% ipython --no-banner

In [1]: import numpy as np

In [2]: np.set_printoptions(precision=4, suppress=True, linewidth=100, sign=" ")

In [3]: rng = np.random.default_rng(91875)

In [4]: K = (rng.random((5, 5)) < 0.3) + np.eye(5)

In [5]: K /= K.sum(axis=1, keepdims=True)

In [6]: K
Out[6]: 
array([[ 0.5   ,  0.    ,  0.    ,  0.    ,  0.5   ],
       [ 0.    ,  0.3333,  0.    ,  0.3333,  0.3333],
       [ 0.    ,  0.    ,  0.5   ,  0.25  ,  0.25  ],
       [ 0.    ,  0.3333,  0.3333,  0.3333,  0.    ],
       [ 0.    ,  0.    ,  0.5   ,  0.    ,  0.5   ]])

In [7]: # rows sum to 1

In [8]: np.linalg.matrix_power(K, 2)
Out[8]: 
array([[ 0.25  ,  0.    ,  0.25  ,  0.    ,  0.5   ],
       [ 0.    ,  0.2222,  0.2778,  0.2222,  0.2778],
       [ 0.    ,  0.0833,  0.4583,  0.2083,  0.25  ],
       [ 0.    ,  0.2222,  0.2778,  0.3056,  0.1944],
       [ 0.    ,  0.    ,  0.5   ,  0.125 ,  0.375 ]])

In [9]: np.round(np.linalg.matrix_power(K, 100), 4) + 0
Out[9]: 
array([[ 0.    ,  0.1034,  0.4138,  0.2069,  0.2759],
       [ 0.    ,  0.1034,  0.4138,  0.2069,  0.2759],
       [ 0.    ,  0.1034,  0.4138,  0.2069,  0.2759],
       [ 0.    ,  0.1034,  0.4138,  0.2069,  0.2759],
       [ 0.    ,  0.1034,  0.4138,  0.2069,  0.2759]])

In [10]: np.sort(np.abs(np.linalg.eigvals(K)))[::-1]
Out[10]: array([ 1.    ,  0.5   ,  0.4169,  0.4169,  0.1598])

In [11]: pr = np.eye(5)[4]

In [12]: for _ in range(7):
    ...:     pr = pr @ K
    ...:     print(pr.round(4))
    ...: 
[ 0.   0.   0.5  0.   0.5]
[ 0.     0.     0.5    0.125  0.375]
[ 0.      0.0417  0.4792  0.1667  0.3125]
[ 0.      0.0694  0.4514  0.1892  0.2899]
[ 0.      0.0862  0.4337  0.1991  0.281 ]
[ 0.      0.0951  0.4237  0.2035  0.2777]
[ 0.      0.0995  0.4185  0.2055  0.2765]

In [13]: proj = np.triu(np.array([[3, 1, 1, 3, 0],
    ...:     [5, 0, 0, 4, 1],
    ...:     [3, 0, 5, 2, 1],
    ...:     [1, 4, 5, 3, 5],
    ...:     [5, 5, 2, 2, 0]]), 1) + np.eye(5)

In [14]: Y = proj @ K @ np.linalg.inv(proj)

In [15]: np.round(np.trace(Y), 4), np.round(np.trace(K), 4)
Out[15]: (np.float64(2.1667), np.float64(2.1667))

In [16]: u, g = K[1], K[0]

In [17]: np.round(u @ u, 4)
Out[17]: np.float64(0.3333)

In [18]: pr = (u @ g) / (u @ u) * u

In [19]: g - pr
Out[19]: array([ 0.5   , -0.1667,  0.    , -0.1667,  0.3333])

In [20]: pr
Out[20]: array([ 0.    ,  0.1667,  0.    ,  0.1667,  0.1667])

In [21]: np.outer(u, g)
Out[21]: 
array([[ 0.    ,  0.    ,  0.    ,  0.    ,  0.    ],
       [ 0.1667,  0.    ,  0.    ,  0.    ,  0.1667],
       [ 0.    ,  0.    ,  0.    ,  0.    ,  0.    ],
       [ 0.1667,  0.    ,  0.    ,  0.    ,  0.1667],
       [ 0.1667,  0.    ,  0.    ,  0.    ,  0.1667]])

In [22]: np.round(np.linalg.norm(u + g) ** 2 + np.linalg.norm(u - g) ** 2, 4)
Out[22]: np.float64(1.6667)

In [23]: u = np.array([-5, -1, 9, 0, 3])

In [24]: Y = K + np.outer(u, np.eye(5)[0])

In [25]: round(np.linalg.det(Y) / np.linalg.det(K), 4), round(float(1 + np.linalg.solve(K, u)[0]), 4)
Out[25]: (np.float64(-10.5), -10.5)

In [26]: Y = np.array([[0, 2], [0, -2], [2, 1], [1, 1], [-1, -1]])

In [27]: np.vstack([K, Y.T]).shape
Out[27]: (7, 5)

In [28]: K @ Y
Out[28]: 
array([[-0.5   ,  0.5   ],
       [ 0.    , -0.6667],
       [ 1.    ,  0.5   ],
       [ 1.    ,  0.    ],
       [ 0.5   ,  0.    ]])

In [29]: np.linalg.matrix_rank(K @ Y)
Out[29]: np.int64(2)

In [30]: np.einsum("ij,ij->i", K, K)
Out[30]: array([ 0.5   ,  0.3333,  0.375 ,  0.3333,  0.5   ])
